In [1]: import numpy as np

In [2]: np.set_printoptions(precision=1, suppress=True, linewidth=120, sign=" ")

In [3]: K = np.load("run9.npy")

In [4]: print(K)
[[  0   0   5 -10]
 [  0   0  15   5]
 [  5 -10   8 -16]
 [ 15   5  24   8]]

In [5]: t3 = np.stack([K, 4 * K, K[::-1]])

In [6]: print(np.linalg.norm(t3, axis=(1, 2)))
[  41.4  165.4   41.4]

In [7]: print(np.linalg.matrix_rank(t3))
[ 4  4  4]

In [8]: mat = np.loadtxt("case3.csv", delimiter=",")

In [9]: print(mat)
[[ 0.  0.  0.  0.  1.  0.  0.  0.  0.  0.  0.]
 [ 1.  0.  0.  0.  0.  0.  0.  0.  0.  0.  0.]
 [ 0.  0.  0.  0.  0.  0.  0.  1.  0.  0.  0.]
 [ 0.  0.  1.  0.  0.  0.  0.  0.  0.  0.  0.]
 [ 0.  0.  0.  0.  0.  0.  0.  0.  1.  0.  0.]
 [ 0.  0.  0.  0.  0.  1.  0.  0.  0.  0.  0.]
 [ 0.  0.  0.  0.  0.  0.  0.  0.  0.  1.  0.]
 [ 0.  1.  0.  0.  0.  0.  0.  0.  0.  0.  0.]
 [ 0.  0.  0.  0.  0.  0.  1.  0.  0.  0.  0.]
 [ 0.  0.  0.  1.  0.  0.  0.  0.  0.  0.  0.]
 [ 0.  0.  0.  0.  0.  0.  0.  0.  0.  0.  1.]]

In [10]: x = np.array([-2, -2, 0, 0, -3, -3, -3, 3, 1, -2, 2])

In [11]: h = np.maximum(mat @ x, 0)

In [12]: print(np.maximum(mat @ (3 * x), 0))
[ 0.  0.  9.  0.  3.  0.  0.  0.  0.  0.  6.]

In [13]: print(np.flatnonzero(h > 1e-9))
[  2   4  10]

In [14]: x = np.array([-5, -4, 8, -4, 7, -9, 5, 9, 5, 6, 4])

In [15]: y = mat @ x

In [16]: print(y)
[ 7. -5.  9.  8.  5. -9.  6. -4.  5. -4.  4.]

In [17]: print(np.linalg.solve(mat, 3 * y))
[-15. -12.  24. -12.  21. -27.  15.  27.  15.  18.  12.]

In [18]: print(np.linalg.solve(mat, y))
[-5. -4.  8. -4.  7. -9.  5.  9.  5.  6.  4.]

In [19]: x = np.array([-1, -1, 1, 1, 2, -2, -1, -1, -1, 1, -1])

In [20]: print(np.round(np.linalg.norm(x), 1), np.round(np.linalg.norm(mat @ x), 1))
4.1 4.1

In [21]: print([p for p in range(1, 25) if np.allclose(np.linalg.matrix_power(mat, p), np.eye(11))])
[9, 18]

In [22]: print(round(np.linalg.det(mat), 1))
1.0

In [23]: print(np.abs(np.linalg.eigvals(mat)))
[ 1.  1.  1.  1.  1.  1.  1.  1.  1.  1.  1.]

In [24]: print(mat.T @ mat)
[[ 1.  0.  0.  0.  0.  0.  0.  0.  0.  0.  0.]
 [ 0.  1.  0.  0.  0.  0.  0.  0.  0.  0.  0.]
 [ 0.  0.  1.  0.  0.  0.  0.  0.  0.  0.  0.]
 [ 0.  0.  0.  1.  0.  0.  0.  0.  0.  0.  0.]
 [ 0.  0.  0.  0.  1.  0.  0.  0.  0.  0.  0.]
 [ 0.  0.  0.  0.  0.  1.  0.  0.  0.  0.  0.]
 [ 0.  0.  0.  0.  0.  0.  1.  0.  0.  0.  0.]
 [ 0.  0.  0.  0.  0.  0.  0.  1.  0.  0.  0.]
 [ 0.  0.  0.  0.  0.  0.  0.  0.  1.  0.  0.]
 [ 0.  0.  0.  0.  0.  0.  0.  0.  0.  1.  0.]
 [ 0.  0.  0.  0.  0.  0.  0.  0.  0.  0.  1.]]

In [25]: print(np.linalg.pinv(mat))
[[ 0.  1.  0.  0.  0.  0.  0.  0.  0.  0.  0.]
 [ 0.  0.  0.  0.  0.  0.  0.  1.  0.  0.  0.]
 [ 0.  0.  0.  1.  0.  0.  0.  0.  0.  0.  0.]
 [ 0.  0.  0.  0.  0.  0.  0.  0.  0.  1.  0.]
 [ 1.  0.  0.  0.  0.  0.  0.  0.  0.  0.  0.]
 [ 0.  0.  0.  0.  0.  1.  0.  0.  0.  0.  0.]
 [ 0.  0.  0.  0.  0.  0.  0.  0.  1.  0.  0.]
 [ 0.  0.  1.  0.  0.  0.  0.  0.  0.  0.  0.]
 [ 0.  0.  0.  0.  1.  0.  0.  0.  0.  0.  0.]
 [ 0.  0.  0.  0.  0.  0.  1.  0.  0.  0.  0.]
 [ 0.  0.  0.  0.  0.  0.  0.  0.  0.  0.  1.]]

In [26]: print(np.linalg.svd(mat, compute_uv=False))
[ 1.  1.  1.  1.  1.  1.  1.  1.  1.  1.  1.]

In [27]: J = np.load("m.npy")

In [28]: print(J)
[[-2. -3. -3.  0. -3.  0. -3.  0.  0.  0. -3. -3. -3.]
 [-3. -2. -3.  0. -3.  0. -3.  0.  0.  0. -3. -3. -3.]
 [-3. -3. -2.  0. -3.  0. -3.  0.  0.  0. -3. -3. -3.]
 [ 0.  0.  0. -2.  0. -3.  0. -3. -3. -3.  0.  0.  0.]
 [-3. -3. -3.  0. -2.  0. -3.  0.  0.  0. -3. -3. -3.]
 [ 0.  0.  0. -3.  0. -2.  0. -3. -3. -3.  0.  0.  0.]
 [-3. -3. -3.  0. -3.  0. -2.  0.  0.  0. -3. -3. -3.]
 [ 0.  0.  0. -3.  0. -3.  0. -2. -3. -3.  0.  0.  0.]
 [ 0.  0.  0. -3.  0. -3.  0. -3. -2. -3.  0.  0.  0.]
 [ 0.  0.  0. -3.  0. -3.  0. -3. -3. -2.  0.  0.  0.]
 [-3. -3. -3.  0. -3.  0. -3.  0.  0.  0. -2. -3. -3.]
 [-3. -3. -3.  0. -3.  0. -3.  0.  0.  0. -3. -2. -3.]
 [-3. -3. -3.  0. -3.  0. -3.  0.  0.  0. -3. -3. -2.]]

In [29]: f, g = J[12], J[10]

In [30]: print(f @ f)
67.0

In [31]: print(f @ g)
66.0

In [32]: pr = (f @ g) / (f @ f) * f

In [33]: print(pr)
[-3. -3. -3.  0. -3.  0. -3.  0.  0.  0. -3. -3. -2.]

In [34]: print(round((g - pr) @ f, 1))
-0.0

In [35]: print(round(float(np.linalg.norm(f + g) ** 2 + np.linalg.norm(f - g) ** 2), 1))
268.0

In [36]: rng = np.random.default_rng(938782)

In [37]: labels = rng.permutation(13)

In [38]: print(labels)
[  0  12   9   2   8   7  11   4   5   3   1   6  10]

In [39]: other = J[labels][:, labels]

In [40]: print(np.diag(other))
[-2. -2. -2. -2. -2. -2. -2. -2. -2. -2. -2. -2. -2.]

In [41]: print(np.allclose(other, J))
False

In [42]: print(np.trace(other))
-26.0

In [43]: W0 = np.loadtxt("test12.csv", delimiter=",")

In [44]: print(W0.round(1) + 0)
[[-0.1 -0.2  0.2  0.4 -0.1  0.4  0.  -0.3  0.7]
 [-0.3 -0.6  0.3 -0.1 -0.4 -0.3  0.   0.4  0.1]
 [ 0.6 -0.1 -0.6  0.2 -0.3 -0.2  0.1  0.2  0.3]
 [-0.6  0.4 -0.4 -0.1 -0.6  0.1  0.  -0.1  0. ]
 [-0.1  0.1  0.   0.3  0.1  0.4  0.7  0.5 -0.1]
 [-0.4 -0.2 -0.3  0.   0.5 -0.5  0.4 -0.2  0.2]
 [ 0.1  0.2  0.4  0.4 -0.3 -0.5  0.4 -0.4 -0.2]
 [ 0.2 -0.1  0.1 -0.7 -0.2  0.2  0.5 -0.3  0. ]
 [ 0.   0.5  0.3 -0.3  0.1 -0.2  0.   0.3  0.6]]

In [45]: Q, R = np.linalg.qr(J)

In [46]: print(np.allclose(R.T @ R, J.T @ J))
True

In [47]: print(np.trace(Q @ Q.T))
13.0

In [48]: print(np.abs(np.diag(R)))
[ 8.2  1.4  1.2  6.3  1.2  1.4  1.1  1.2  1.2  1.1  1.1  1.1  1.1]
